$ python -q
>>> import numpy as np
>>> np.set_printoptions(precision=2, suppress=True, linewidth=160, legacy="1.25")
>>> X = np.load("sample11.npy")
>>> print(X)
[[ 2  2 -6  6 -6  6]
 [-1 -1  3 -3  3 -3]
 [-3 -3  9 -9  9 -9]
 [-1 -1  3 -3  3 -3]
 [-2 -2  6 -6  6 -6]]
>>> print(np.abs(np.diag(np.linalg.qr(X)[1])) > 1e-9)
[ True False False False False]
>>> print(np.allclose(X[:-1].T @ np.linalg.lstsq(X[:-1].T, X[-1])[0], X[-1]))
True
>>> print(X @ np.linalg.pinv(X) @ X)
[[ 2.  2. -6.  6. -6.  6.]
 [-1. -1.  3. -3.  3. -3.]
 [-3. -3.  9. -9.  9. -9.]
 [-1. -1.  3. -3.  3. -3.]
 [-2. -2.  6. -6.  6. -6.]]
>>> U, sv, Vh = np.linalg.svd(X)
>>> print(np.argmax(sv[:-1] / (sv[1:] + 1e-6)) + 1)
1
>>> print(sv.round(2) + 0)
[26.87  0.    0.    0.    0.  ]
>>> out = U[:, :1] @ np.diag(sv[:1]) @ Vh[:1]
>>> print(round(float(np.abs(X - out).max()), 2))
0.0
>>> print(np.round(np.linalg.norm(X - out, 2), 2), np.round(sv[1], 2))
0.0 0.0
>>> print(np.linalg.matrix_rank(X, rtol=0.05))
1
>>> data = np.loadtxt("layer7.csv", delimiter=",")
>>> print(data)
[[0. 0. 0. 0. 0. 0.]
 [0. 0. 0. 0. 0. 5.]
 [0. 0. 0. 0. 0. 0.]
 [4. 0. 4. 0. 0. 0.]
 [3. 0. 0. 0. 4. 0.]]
>>> print(np.argsort(-np.linalg.norm(data, axis=0).round(6), kind="stable")[:3])
[0 5 2]
>>> print(np.linalg.cond(data) > 100)
True
>>> print(np.linalg.matrix_rank(data, rtol=0.1))
3
>>> U, sv, Vh = np.linalg.svd(X)
>>> evecs = Vh[:(sv > 1e-8).sum()]
>>> rng = np.random.default_rng(529429)
>>> x = X[4] + 5 * X[0] + rng.integers(2) * np.eye(6)[0]
>>> print(x)
[  8.   8. -24.  24. -24.  24.]
>>> print(round(float(np.linalg.norm(x - evecs.T @ evecs @ x)), 2))
0.0
>>> print(np.linalg.matrix_rank(np.vstack([X, x])))
1
>>> print(np.diag(evecs.T @ evecs))
[0.03 0.03 0.24 0.24 0.24 0.24]
>>> mat = np.load("test1.npy")
>>> print(mat)
[[ 1.34 -0.24 -0.42  0.26 -0.28  1.39]
 [-0.24  1.41  0.29 -1.45  0.93  0.78]
 [-0.42  0.29  1.76 -0.52 -1.34 -0.19]
 [ 0.26 -1.45 -0.52  0.74  0.07 -0.02]
 [-0.28  0.93 -1.34  0.07  1.3  -0.53]
 [ 1.39  0.78 -0.19 -0.02 -0.53  1.45]]
>>> U, sv, Vh = np.linalg.svd(mat)
>>> evecs = Vh[:(sv > 1e-8).sum()]
>>> x = mat[4] + -1 * mat[1] + rng.integers(2) * np.eye(6)[3]
>>> print(x)
[-0.04 -0.47 -1.63  1.52  0.37 -1.32]
>>> print(np.diag(evecs.T @ evecs))
[0.48 0.97 0.64 0.51 0.71 0.7 ]
>>> U, sv, Vh = np.linalg.svd(mat, full_matrices=False)
>>> print(np.allclose(U * sv @ Vh, mat))
True
>>> print(np.round(U.T @ U, 2) + 0)
[[1. 0. 0. 0. 0. 0.]
 [0. 1. 0. 0. 0. 0.]
 [0. 0. 1. 0. 0. 0.]
 [0. 0. 0. 1. 0. 0.]
 [0. 0. 0. 0. 1. 0.]
 [0. 0. 0. 0. 0. 1.]]
>>> print(np.all(np.linalg.eigvalsh(mat) > 0))
False
>>> J = np.load("block6.npy")
>>> print(J)
[[-2  5 -2  5 -2  5]
 [ 4  6  4  6  4  6]
 [-3 -4 -3 -4 -3 -4]
 [-2  5 -2  5 -2  5]
 [ 4  6  4  6  4  6]
 [-3 -4 -3 -4 -3 -4]]
>>> print(np.abs(np.diag(np.linalg.qr(J)[1])) > 1e-9)
[ True  True False False False False]
>>> print(np.allclose(J[:-1].T @ np.linalg.lstsq(J[:-1].T, J[-1])[0], J[-1]))
True
>>> print(np.linalg.lstsq(J[:-1].T, J[-1])[2])
2
>>> print(np.unique(J.round(6), axis=0).shape)
(3, 6)
>>> print(round(float(np.trace(np.linalg.pinv(J) @ J)), 2))
2.0
>>> ang = np.radians(15)
>>> r_ = np.eye(6)
>>> r_[0, 0] = r_[5, 5] = np.cos(ang)
>>> r_[0, 5], r_[5, 0] = -np.sin(ang), np.sin(ang)
>>> print(r_)
[[ 0.97  0.    0.    0.    0.   -0.26]
 [ 0.    1.    0.    0.    0.    0.  ]
 [ 0.    0.    1.    0.    0.    0.  ]
 [ 0.    0.    0.    1.    0.    0.  ]
 [ 0.    0.    0.    0.    1.    0.  ]
 [ 0.26  0.    0.    0.    0.    0.97]]
>>> out = J @ r_.T
>>> print(np.abs(out - J).max(axis=0))
[1.69 0.   0.   0.   0.   0.83]
>>> print(np.round(np.linalg.svd(J, compute_uv=False), 2) + 0, np.round(np.linalg.svd(out, compute_uv=False), 2) + 0)
[23.03 10.28  0.    0.    0.    0.  ] [23.03 10.28  0.    0.    0.    0.  ]
>>> Q, _ = np.linalg.qr(np.array([[2.5, 0.0, 0.1, -0.4],
...     [1.0, -0.7, -0.9, -2.1],
...     [-1.2, -0.3, 1.0, -0.8],
...     [-0.8, -0.5, 0.1, 1.0],
...     [1.0, -0.5, 1.9, 1.4]]))
>>> K = Q @ Q.T
>>> print(K)
[[ 0.63  0.16 -0.23 -0.32  0.23]
 [ 0.16  0.93  0.1   0.14 -0.1 ]
 [-0.23  0.1   0.86 -0.2   0.14]
 [-0.32  0.14 -0.2   0.72  0.2 ]
 [ 0.23 -0.1   0.14  0.2   0.85]]
>>> hat = np.triu(np.array([[7, 0, 2, 3, 4],
...     [3, 4, 3, 7, 2],
...     [8, 7, 1, 7, 8],
...     [7, 6, 0, 5, 0],
...     [9, 1, 3, 3, 1]]), 1) + np.eye(5)
>>> out = hat @ K @ np.linalg.inv(hat)
>>> print(np.trace(out), np.trace(K))
4.0 4.0
>>> print(np.linalg.matrix_rank(out))
4
>>> print((J + J.T) / 2)
[[-2.   4.5 -2.5  1.5  1.   1. ]
 [ 4.5  6.   0.   5.5  5.   1. ]
 [-2.5  0.  -3.  -3.   0.5 -3.5]
 [ 1.5  5.5 -3.   5.   2.   0.5]
 [ 1.   5.   0.5  2.   4.   1.5]
 [ 1.   1.  -3.5  0.5  1.5 -4. ]]
>>> print(round(float(np.linalg.det(J)), 2))
0.0
>>> print(np.allclose(J, J.T))
False
>>> print((J - J.T) / 2)
[[ 0.   0.5  0.5  3.5 -3.   4. ]
 [-0.5  0.   4.   0.5 -1.   5. ]
 [-0.5 -4.   0.  -1.  -3.5 -0.5]
 [-3.5 -0.5  1.   0.  -4.   4.5]
 [ 3.   1.   3.5  4.   0.   4.5]
 [-4.  -5.   0.5 -4.5 -4.5  0. ]]
>>> print(np.trace(J))
6
>>> evals, evecs = np.linalg.eigh(K)
>>> print(evecs @ np.diag(evals) @ evecs.T)
[[ 0.63  0.16 -0.23 -0.32  0.23]
 [ 0.16  0.93  0.1   0.14 -0.1 ]
 [-0.23  0.1   0.86 -0.2   0.14]
 [-0.32  0.14 -0.2   0.72  0.2 ]
 [ 0.23 -0.1   0.14  0.2   0.85]]
>>> print(np.round(np.linalg.svd(K, compute_uv=False), 2) + 0)
[1. 1. 1. 1. 0.]
>>> print(evals.round(2) + 0)
[0. 1. 1. 1. 1.]
>>> F = np.tril(np.array([[-2, -2, -2, 0, 2],
...     [1, 0, 3, 0, -2],
...     [2, -3, 2, 2, 3],
...     [0, -1, 3, -2, 3],
...     [3, 2, -3, 0, 1]]), -1) + np.eye(5, dtype=int)
>>> print(F)
[[ 1  0  0  0  0]
 [ 1  1  0  0  0]
 [ 2 -3  1  0  0]
 [ 0 -1  3  1  0]
 [ 3  2 -3  0  1]]
>>> x = np.array([1, 2, -2, 1, -1])
>>> y = F @ x
>>> print(y)
[ 1  3 -6 -7 12]
>>> print(np.linalg.solve(F, y + F[:, 2]))
[ 1.  2. -1.  1. -1.]
>>> print(np.linalg.solve(F.T, F[3]))
[0. 0. 0. 1. 0.]
>>> print(np.linalg.solve(F, y))
[ 1.  2. -2.  1. -1.]
>>> print(np.round(np.linalg.solve(F, F[:, 4]), 2) + 0)
[0. 0. 0. 0. 1.]
>>> U, sv, Vh = np.linalg.svd(F, full_matrices=False)
>>> print(sv)
[5.68 3.79 2.01 0.58 0.04]
>>> print(np.round(Vh @ Vh.T, 2) + 0)
[[1. 0. 0. 0. 0.]
 [0. 1. 0. 0. 0.]
 [0. 0. 1. 0. 0.]
 [0. 0. 0. 1. 0.]
 [0. 0. 0. 0. 1.]]
>>> print(np.round(U.T @ F @ Vh.T, 2) + 0)
[[5.68 0.   0.   0.   0.  ]
 [0.   3.79 0.   0.   0.  ]
 [0.   0.   2.01 0.   0.  ]
 [0.   0.   0.   0.58 0.  ]
 [0.   0.   0.   0.   0.04]]
>>> print(np.cumsum(sv ** 2) / np.sum(sv ** 2))
[0.63 0.91 0.99 1.   1.  ]
>>> print(np.abs(Vh[0]))
[0.35 0.55 0.74 0.09 0.14]
>>> print(np.abs(F).max())
3
>>> print(np.diff(F, axis=0))
[[ 0  1  0  0  0]
 [ 1 -4  1  0  0]
 [-2  2  2  1  0]
 [ 3  3 -6 -1  1]]
>>> print(np.count_nonzero(F))
13
>>> print(round(float(np.linalg.norm(F)), 2))
7.14
>>> print(F.mean(axis=0))
[ 1.4 -0.2  0.2  0.2  0.2]
>>> print(F.sum(axis=0))
[ 7 -1  1  1  1]
>>> print(np.unravel_index(np.abs(F).argmax(), F.shape))
(2, 1)
>>> M = np.loadtxt("mat.csv", delimiter=",")
>>> print(M)
[[  4.47  -5.82   2.8 ]
 [  7.35  -9.44   4.57]
 [ -6.06   7.79  -3.57]
 [ 13.4  -16.78   8.26]
 [-13.52  17.05  -8.08]
 [  6.02  -7.61   3.45]
 [  1.58  -1.91   0.72]
 [ 10.54 -13.28   6.2 ]
 [ 10.54 -13.3    6.29]
 [ 10.52 -13.45   6.26]
 [ -0.05   0.14  -0.1 ]
 [ 12.05 -15.14   7.06]
 [ 10.45 -13.36   6.29]
 [ -0.02  -0.11   0.03]
 [-13.33  17.15  -8.08]
 [ 10.46 -13.19   6.35]
 [ -5.94   7.5   -3.65]
 [ -4.57   5.66  -2.68]
 [ -2.96   3.81  -1.83]
 [  1.44  -1.99   1.05]
 [  4.42  -5.75   2.68]
 [-10.52  13.17  -6.49]
 [ -6.04   7.63  -3.6 ]
 [ -4.71   5.65  -2.69]
 [ 13.54 -17.12   8.19]
 [ -6.02   7.71  -3.49]
 [ -4.43   5.83  -2.71]
 [ -9.04  11.41  -5.49]
 [  6.02  -7.76   3.44]]
>>> U, sv, Vh = np.linalg.svd(M)
>>> print(np.argmax(sv[:-1] / (sv[1:] + 1e-6)) + 1)
1
>>> print(sv)
[77.    0.58  0.44]
>>> out = U[:, :1] @ np.diag(sv[:1]) @ Vh[:1]
>>> print(round(float(np.linalg.norm(M - out) / np.linalg.norm(M)), 2))
0.01
>>> print(np.round(np.linalg.norm(M - out, 2), 2), np.round(sv[1], 2))
0.58 0.58
>>> Xs = (M - M.mean(axis=0)) / M.std(axis=0)
>>> print(Xs.std(axis=0))
[1. 1. 1.]
>>> beta = np.linalg.lstsq(np.delete(Xs, 2, axis=1), Xs[:, 2])[0]
>>> print(beta)
[ 0.57 -0.43]
>>> print(np.abs(beta).argmax())
0
